% ipython --no-banner

In [1]: import numpy as np

In [2]: from numpy import linalg as LA

In [3]: np.set_printoptions(suppress=True, linewidth=200)

In [4]: F = np.loadtxt("layer6.csv", delimiter=",")

In [5]: F
Out[5]: 
array([[15.,  9., -5.,  6.],
       [ 9., 11.,  0., -2.],
       [-5.,  0., 13., -2.],
       [ 6., -2., -2., 17.]])

In [6]: # symmetric, so the eigenvalues are real

In [7]: x = np.array([1, 0, 2, 1])

In [8]: a = np.maximum(F @ x, 0)

In [9]: F.T @ a
Out[9]: array([247., 138., 154., 337.])

In [10]: F * (a > 1e-9)[:, None]
Out[10]: 
array([[15.,  9., -5.,  6.],
       [ 9., 11.,  0., -2.],
       [-5.,  0., 13., -2.],
       [ 6., -2., -2., 17.]])

In [11]: np.round(np.tanh(F @ x), 3)
Out[11]: array([1., 1., 1., 1.])

In [12]: O = F.astype(float).copy()

In [13]: for j in range(4):
    ...:     O[:, j] -= O[:, :j] @ (O[:, :j].T @ O[:, j])
    ...:     O[:, j] /= LA.norm(O[:, j])
    ...: 

In [14]: np.round(O.T @ O, 3) + 0
Out[14]: 
array([[1., 0., 0., 0.],
       [0., 1., 0., 0.],
       [0., 0., 1., 0.],
       [0., 0., 0., 1.]])

In [15]: np.round(O.T @ F, 3) + 0
Out[15]: 
array([[ 19.157,  11.588,  -7.934,   9.605],
       [  0.   ,   8.468,   6.016, -13.38 ],
       [  0.   ,   0.   ,   9.942,   6.709],
       [  0.   ,   0.   ,   0.   ,   4.09 ]])

In [16]: hat = np.triu(np.array([[3, 0, -3, -2], [-3, 3, 0, -3], [0, 0, 0, 0], [2, 2, 2, -2]]), 1) + np.eye(4)

In [17]: B = hat @ F @ LA.inv(hat)

In [18]: np.round(np.poly(B), 3)
Out[18]: array([    1.,   -56.,  1016., -6390.,  6597.])

In [19]: M = np.load("data.npy")

In [20]: M
Out[20]: 
array([[-2.886, -1.744, -3.603, -0.752,  0.284],
       [ 1.095,  1.868,  0.404, -2.762, -3.538],
       [ 0.307, -0.083,  1.9  ,  3.773,  2.655],
       [ 0.615,  1.558, -2.498,  3.837,  1.11 ],
       [-2.835, -0.988, -1.305,  3.407,  1.637],
       [-2.415,  0.699,  3.449,  1.891,  1.791],
       [-1.903,  0.884,  2.159,  0.375,  3.974],
       [ 3.483, -3.364,  0.817, -0.152,  0.929],
       [-2.512,  0.419, -2.191,  0.414, -3.68 ],
       [-3.529, -3.217, -0.66 ,  0.505,  1.226],
       [ 0.419,  3.398, -0.555,  3.255,  1.543],
       [ 0.014,  3.21 ,  3.283,  1.755, -0.913],
       [ 1.433, -3.346, -3.21 , -0.127,  1.196],
       [-0.548,  0.196,  4.164,  2.576, -0.83 ],
       [-0.775,  3.407, -0.595,  0.858, -3.42 ],
       [-2.22 ,  3.831,  0.05 , -0.628, -2.236],
       [-2.545,  3.954, -0.165,  0.567,  1.593],
       [ 2.801, -4.012,  0.572,  0.815,  0.265],
       [ 2.961, -3.929, -0.642, -0.612, -0.079],
       [ 0.721, -2.846,  0.737,  3.826, -1.095],
       [ 1.076,  2.645,  1.374, -3.868,  0.035],
       [-1.181,  3.904,  1.709,  2.293,  0.434],
       [ 3.358,  0.096,  2.73 , -2.486,  0.288],
       [-2.943,  1.078,  3.668,  1.132, -0.665],
       [-2.69 ,  3.067, -1.605,  2.301,  0.698],
       [-0.779, -1.107,  0.863, -4.672, -0.772],
       [ 0.527,  4.187,  2.325,  1.199,  0.591],
       [-0.59 , -2.412, -3.641,  2.152,  0.971],
       [ 3.879, -1.225, -2.537, -1.288,  0.599],
       [-4.38 ,  1.725, -1.004,  0.772, -1.113]])

In [21]: Z = M[[19, 28]].astype(float)

In [22]: for _ in range(4):
    ...:     idx = LA.norm(M[:, None] - Z, axis=-1).argmin(axis=1)
    ...:     Z = np.array([M[idx == j].mean(axis=0) for j in range(2)])
    ...: 

In [23]: idx
Out[23]: array([1, 1, 0, 0, 0, 0, 0, 1, 0, 0, 0, 0, 1, 0, 0, 0, 0, 1, 1, 0, 1, 0, 1, 0, 0, 1, 0, 0, 1, 0])

In [24]: Z.round(3)
Out[24]: 
array([[-1.423,  1.299,  0.461,  1.813,  0.214],
       [ 1.642, -1.412, -0.323, -1.59 , -0.079]])

In [25]: np.bincount(idx)
Out[25]: array([20, 10])

In [26]: C2 = np.cov(M, rowvar=False)

In [27]: np.round(M.std(axis=0), 3)
Out[27]: array([2.239, 2.613, 2.172, 2.158, 1.718])

In [28]: np.round(LA.eigvalsh(C2)[::-1], 3)
Out[28]: array([9.087, 5.97 , 4.854, 2.899, 2.192])

In [29]: np.argwhere(np.triu(np.abs(np.corrcoef(M.T)) > 0.8, 1))
Out[29]: array([], shape=(0, 2), dtype=int64)

In [30]: x = np.array([-9, 9, 4, -6, -5])

In [31]: target = M @ x

In [32]: c, lr = np.zeros(5), 1 / LA.norm(M, 2) ** 2

In [33]: for i in range(5):
    ...:     c -= lr * M.T @ (M @ c - target)
    ...:     if i % 1 == 0: print(i, round(LA.norm(M @ c - target), 3))
    ...: 
0 61.833
1 32.719
2 19.507
3 12.572
4 8.448

In [34]: c.round(3)
Out[34]: array([-8.352,  9.382,  3.674, -5.614, -4.96 ])

In [35]: round(LA.cond(M), 3)
Out[35]: np.float64(2.091)

In [36]: J = np.loadtxt("mat.csv", delimiter=",")

In [37]: J
Out[37]: 
array([[0.4 , 0.2 , 0.4 ],
       [0.  , 0.5 , 0.5 ],
       [0.  , 0.25, 0.75]])

In [38]: U, sigma, VT = LA.svd(J, full_matrices=False)

In [39]: np.round(np.abs(VT[0]), 3)
Out[39]: array([0.156, 0.486, 0.86 ])

In [40]: sigma.round(3)
Out[40]: array([1.137, 0.365, 0.241])

In [41]: u = np.array([3, 3, 6])

In [42]: np.round(np.cross(J[2, :3], J[0, :3]), 3)
Out[42]: array([-0.05,  0.3 , -0.1 ])

In [43]: np.convolve(J[2], u)
Out[43]: array([0.  , 0.75, 3.  , 3.75, 4.5 ])

In [44]: data = np.minimum.outer(np.arange(1, 5), np.arange(1, 5)) * -2

In [45]: data
Out[45]: 
array([[-2, -2, -2, -2],
       [-2, -4, -4, -4],
       [-2, -4, -6, -6],
       [-2, -4, -6, -8]])

In [46]: # symmetric, so the eigenvalues are real

In [47]: ev, V = LA.eig(data)

In [48]: ev.round(3)
Out[48]: array([-16.582,  -2.   ,  -0.852,  -0.566])

In [49]: np.round(data @ V[:, 0] - ev[0] * V[:, 0], 3) + 0
Out[49]: array([0., 0., 0., 0.])

In [50]: np.round(np.sort(LA.eigvals(data @ data)), 3)
Out[50]: array([  0.321,   0.726,   4.   , 274.953])

In [51]: ev, V = LA.eigh(data)

In [52]: x = np.array([-1, -1, -3, 1])

In [53]: np.round(V * np.abs(ev) @ V.T, 3)
Out[53]: 
array([[2., 2., 2., 2.],
       [2., 4., 4., 4.],
       [2., 4., 6., 6.],
       [2., 4., 6., 8.]])

In [54]: np.abs(data).sum(axis=1).max(), round(float(np.abs(ev).max()), 3)
Out[54]: (np.int64(20), 16.582)

In [55]: x @ data @ x / (x @ x), round(ev[0], 3), round(ev[-1], 3)
Out[55]: (np.float64(-5.0), np.float64(-16.582), np.float64(-0.566))

In [56]: U, sigma, VT = LA.svd(F, full_matrices=False)

In [57]: np.allclose(U * sigma @ VT, F)
Out[57]: True

In [58]: np.round(VT @ VT.T, 3) + 0
Out[58]: 
array([[1., 0., 0., 0.],
       [0., 1., 0., 0.],
       [0., 0., 1., 0.],
       [0., 0., 0., 1.]])

In [59]: sigma.round(3)
Out[59]: array([26.002, 16.978, 11.747,  1.272])

In [60]: np.abs(U[:, 0]).round(6).argmax()
Out[60]: np.int64(0)
